$ python -q
>>> import numpy as np
>>> import numpy.linalg as la
>>> np.set_printoptions(precision=1, suppress=True, linewidth=140, floatmode="fixed")
>>> F = np.load("arr.npy")
>>> F
array([[  7.8,   1.7, -60.3],
       [ 14.1,  11.2,  23.9],
       [ -3.3,  11.4,   1.4],
       [ -2.3,   9.7,   2.1],
       [ 13.3,  11.9,  25.4],
       [ -1.5,  10.3,   1.0],
       [  7.4,   2.2, -60.0],
       [ 16.5,  10.8,  23.0],
       [  8.9,   2.7, -59.4],
       [ -1.0,   9.8,   1.9],
       [  8.0,   3.1, -59.5],
       [ -1.1,   8.5,   0.7],
       [ 14.7,  12.1,  25.3],
       [ 13.4,  12.3,  24.0],
       [ 13.3,  11.0,  24.3],
       [  8.5,   2.5, -60.0],
       [  9.6,   0.9, -59.5]])
>>> d = la.norm(F[:, None] - F[None], axis=-1)
>>> la.matrix_rank(d ** 2)
np.int64(5)
>>> d[12].round(6).argsort(kind="stable")[:4]
array([12,  4,  1, 13])
>>> Xc = F - F.mean(axis=0)
>>> left, sigma, Vh = la.svd(Xc, full_matrices=False)
>>> (np.sign(left[:, 0]) == np.sign(left[0, 0])).astype(int)
array([1, 0, 0, 0, 0, 0, 1, 0, 1, 0, 1, 0, 0, 0, 0, 1, 1])
>>> M2 = np.c_[F[:, :2] @ np.array([[-2, -3], [3, -2]]), np.array([-1, -1, -2, -1, 2, 0, -1, -2, -2, -1, 1, 2, 2, -1, 1, -1, 1])]
>>> M2
array([[-10.5, -26.8,  -1.0],
       [  5.4, -64.7,  -1.0],
       [ 40.8, -12.9,  -2.0],
       [ 33.7, -12.5,  -1.0],
       [  9.1, -63.7,   2.0],
       [ 33.9, -16.1,   0.0],
       [ -8.2, -26.6,  -1.0],
       [ -0.6, -71.1,  -2.0],
       [ -9.7, -32.1,  -2.0],
       [ 31.4, -16.6,  -1.0],
       [ -6.7, -30.2,   1.0],
       [ 27.7, -13.7,   2.0],
       [  6.9, -68.3,   2.0],
       [ 10.1, -64.8,  -1.0],
       [  6.4, -61.9,   1.0],
       [ -9.5, -30.5,  -1.0],
       [-16.5, -30.6,   1.0]])
>>> la.matrix_rank(M2)
np.int64(3)
>>> np.round(la.lstsq(F, M2[:, 0])[0], 1) + 0
array([-2.0,  3.0,  0.0])
